$ python3 -q
>>> import numpy as np
>>> np.set_printoptions(precision=1, suppress=True, linewidth=100, legacy="1.25")
>>> F = np.load("sample18.npy")
>>> print(F.round(1) + 0)
[[ 0.4  0.   2.3 -0.2  1.9 -2.2]
 [-0.7 -1.4 -0.4 -0.5  0.2  1.3]
 [-1.1  0.4 -0.1 -0.1  0.   1. ]
 [ 0.8 -0.5  0.8 -0.2 -1.2 -1.1]
 [-1.2  0.5 -0.2 -0.2 -0.1  1. ]]
>>> r0, r1 = F[2], F[0]
>>> print(np.round(r0 @ r1, 1))
-2.9
>>> print(np.round(r0 @ r0, 1))
2.4
>>> pr = (r0 @ r1) / (r0 @ r0) * r0
>>> print(r1 - pr)
[-0.9  0.5  2.2 -0.3  1.8 -1. ]
>>> print(np.linalg.matrix_rank(np.outer(r0, r1)))
1
>>> print(round((r1 - pr) @ r0, 1))
-0.0
>>> print(round(np.linalg.norm(r0 + r1) ** 2 + np.linalg.norm(r0 - r1) ** 2, 1))
32.7
>>> w1 = np.array([[0, 1, 0, 0, 2],
...     [2, 3, 1, 2, 1],
...     [0, 0, 0, 3, 4],
...     [0, 0, 0, 3, 3],
...     [5, 0, 2, 0, 2],
...     [3, 1, 0, 4, 0]])
>>> b = np.array([7, 3, 9, 2, 3])
>>> H = np.maximum(F @ w1 + b, 0)
>>> print((H > 0).astype(int))
[[1 1 1 0 1]
 [1 0 1 1 0]
 [1 1 1 1 1]
 [0 1 1 0 1]
 [1 1 1 1 0]]
>>> print((H > 0).mean(axis=0))
[0.8 0.8 1.  0.6 0.6]
>>> print(np.linalg.matrix_rank(H))
5
>>> Z = np.array([[4, -1], [5, 2], [4, -3], [5, -1], [3, -2]])
>>> print(w1 @ Z)
[[ 11  -2]
 [ 40  -3]
 [ 27 -11]
 [ 24  -9]
 [ 34 -15]
 [ 37  -5]]
>>> print((H @ Z).round(6).argmax(axis=1))
[0 0 0 0 0]
>>> print(H @ Z)
[[145.4 -78.3]
 [ 76.9 -34.8]
 [134.2 -38. ]
 [ 43.3 -24.5]
 [129.7 -35.6]]
>>> vec = np.array([-1, 1, -3, -2, -3, -1])
>>> print(F @ np.ones(6))
[ 2.2 -1.5  0.1 -1.4 -0.2]
>>> print(F @ np.eye(6)[1])
[ 0.  -1.4  0.4 -0.5  0.5]
>>> print(np.linalg.norm(F @ vec) <= np.linalg.norm(F, 2) * np.linalg.norm(vec) + 1e-9)
True
>>> r0 = np.array([3, -1, -2, -4, -4, -3])
>>> data = np.array([np.roll(r0, i) for i in range(6)])
>>> print(data)
[[ 3 -1 -2 -4 -4 -3]
 [-3  3 -1 -2 -4 -4]
 [-4 -3  3 -1 -2 -4]
 [-4 -4 -3  3 -1 -2]
 [-2 -4 -4 -3  3 -1]
 [-1 -2 -4 -4 -3  3]]
>>> Uu, sig, vt = np.linalg.svd(data, full_matrices=False)
>>> print(sig / sig[0])
[1.  0.8 0.8 0.5 0.4 0.4]
>>> print((sig > 1e-8).sum())
6
>>> print(np.abs(Uu[:, 0]).round(6).argmax())
0
>>> print(np.cumsum(sig ** 2) / np.sum(sig ** 2))
[0.4 0.6 0.8 0.9 1.  1. ]
>>> print(np.round(Uu.T @ data @ vt.T, 1) + 0)
[[11.   0.   0.   0.   0.   0. ]
 [ 0.   8.7  0.   0.   0.   0. ]
 [ 0.   0.   8.7  0.   0.   0. ]
 [ 0.   0.   0.   5.   0.   0. ]
 [ 0.   0.   0.   0.   4.   0. ]
 [ 0.   0.   0.   0.   0.   4. ]]
>>> print(sig)
[11.   8.7  8.7  5.   4.   4. ]
>>> print(np.abs(vt[0]))
[0.4 0.4 0.4 0.4 0.4 0.4]
